% python3 -q
>>> import numpy as np
>>> import numpy.linalg as la
>>> np.set_printoptions(precision=2, suppress=True, linewidth=200)
>>> W2 = 5 * np.array([[1.9, 0.6, 0.3], [-0.3, 0.7, -0.8]])
>>> rng = np.random.default_rng(928433)
>>> idx = rng.integers(0, 2, 20)
>>> X = W2[idx] + rng.normal(size=(20, 3))
>>> X
array([[-1.33,  1.42, -4.14],
       [-2.29,  3.06, -5.09],
       [11.75,  4.14, -0.18],
       [-0.86,  4.12, -4.02],
       [ 9.11,  3.6 ,  0.91],
       [ 0.52,  4.43, -2.72],
       [ 8.87,  2.69,  2.44],
       [10.17,  3.62,  1.25],
       [-2.81,  4.93, -4.33],
       [10.19,  3.77,  2.07],
       [-3.01,  3.25, -3.93],
       [ 8.69,  4.59,  2.36],
       [11.59,  2.08,  3.36],
       [ 9.3 ,  3.61,  3.55],
       [ 9.78,  3.52,  2.27],
       [-1.89,  3.52, -4.67],
       [ 7.75,  3.2 ,  1.59],
       [-2.33,  5.18, -4.59],
       [ 9.25,  4.32,  2.67],
       [ 8.94,  1.87,  1.46]])
>>> idx = X[:, 1] > np.median(X[:, 1])
>>> f = X[idx].mean(axis=0) - X[~idx].mean(axis=0)
>>> ((X - X.mean(axis=0)) @ f > 0).astype(int)
array([0, 0, 1, 0, 1, 0, 1, 1, 0, 1, 0, 1, 1, 1, 1, 0, 1, 0, 1, 1])
>>> x = np.array([2, 0, 1])
>>> y = X @ x
>>> beta, lr = np.zeros(3), 1 / la.norm(X, 2) ** 2
>>> for i in range(30):
...     beta -= lr * X.T @ (X @ beta - y)
...     if i % 10 == 0: print(i, round(la.norm(X @ beta - y), 2))
... 
0 10.63
10 1.01
20 0.11
>>> beta
array([2.  , 0.01, 1.01])
>>> round(float(la.cond(X)), 2)
9.16
